$ ipython --no-banner

In [1]: import numpy as np

In [2]: import numpy.linalg as la

In [3]: np.set_printoptions(precision=1, suppress=True, linewidth=140, floatmode="fixed")

In [4]: F = np.array([[1, -2, 4, -8],
   ...:     [1, -1, 1, -1],
   ...:     [1, 0, 0, 0],
   ...:     [1, 1, 1, 1],
   ...:     [1, 2, 4, 8],
   ...:     [1, 3, 9, 27],
   ...:     [1, 4, 16, 64],
   ...:     [1, 5, 25, 125],
   ...:     [1, 6, 36, 216]])

In [5]: P = F @ la.solve(F.T @ F, F.T)

In [6]: np.round(la.eigvalsh(P), 1) + 0
Out[6]: array([0.0, 0.0, 0.0, 0.0, 0.0, 1.0, 1.0, 1.0, 1.0])

In [7]: np.round(P @ F[:, 2], 1) + 0
Out[7]: array([ 4.0,  1.0,  0.0,  1.0,  4.0,  9.0, 16.0, 25.0, 36.0])

In [8]: P.round(1) + 0
Out[8]: 
array([[ 0.9,  0.3,  0.0, -0.1, -0.1,  0.0,  0.1,  0.1, -0.1],
       [ 0.3,  0.3,  0.3,  0.2,  0.1,  0.0, -0.1, -0.1,  0.1],
       [ 0.0,  0.3,  0.4,  0.3,  0.2,  0.0, -0.1, -0.1,  0.1],
       [-0.1,  0.2,  0.3,  0.3,  0.2,  0.1,  0.0,  0.0,  0.0],
       [-0.1,  0.1,  0.2,  0.2,  0.3,  0.2,  0.2,  0.1, -0.1],
       [ 0.0,  0.0,  0.0,  0.1,  0.2,  0.3,  0.3,  0.2, -0.1],
       [ 0.1, -0.1, -0.1,  0.0,  0.2,  0.3,  0.4,  0.3,  0.0],
       [ 0.1, -0.1, -0.1,  0.0,  0.1,  0.2,  0.3,  0.3,  0.3],
       [-0.1,  0.1,  0.1,  0.0, -0.1, -0.1,  0.0,  0.3,  0.9]])

In [9]: F.ravel(order="F")
Out[9]: 
array([  1,   1,   1,   1,   1,   1,   1,   1,   1,  -2,  -1,   0,   1,   2,   3,   4,   5,   6,   4,   1,   0,   1,   4,   9,  16,  25,
        36,  -8,  -1,   0,   1,   8,  27,  64, 125, 216])

In [10]: F.reshape(2, -1)
Out[10]: 
array([[  1,  -2,   4,  -8,   1,  -1,   1,  -1,   1,   0,   0,   0,   1,   1,   1,   1,   1,   2],
       [  4,   8,   1,   3,   9,  27,   1,   4,  16,  64,   1,   5,  25, 125,   1,   6,  36, 216]])

In [11]: t3 = F.reshape(9, 2, -1)

In [12]: print(t3.sum(axis=1))
[[  5 -10]
 [  2  -2]
 [  1   0]
 [  2   2]
 [  5  10]
 [ 10  30]
 [ 17  68]
 [ 26 130]
 [ 37 222]]

In [13]: print(t3.transpose(1, 0, 2))
[[[  1  -2]
  [  1  -1]
  [  1   0]
  [  1   1]
  [  1   2]
  [  1   3]
  [  1   4]
  [  1   5]
  [  1   6]]

 [[  4  -8]
  [  1  -1]
  [  0   0]
  [  1   1]
  [  4   8]
  [  9  27]
  [ 16  64]
  [ 25 125]
  [ 36 216]]]
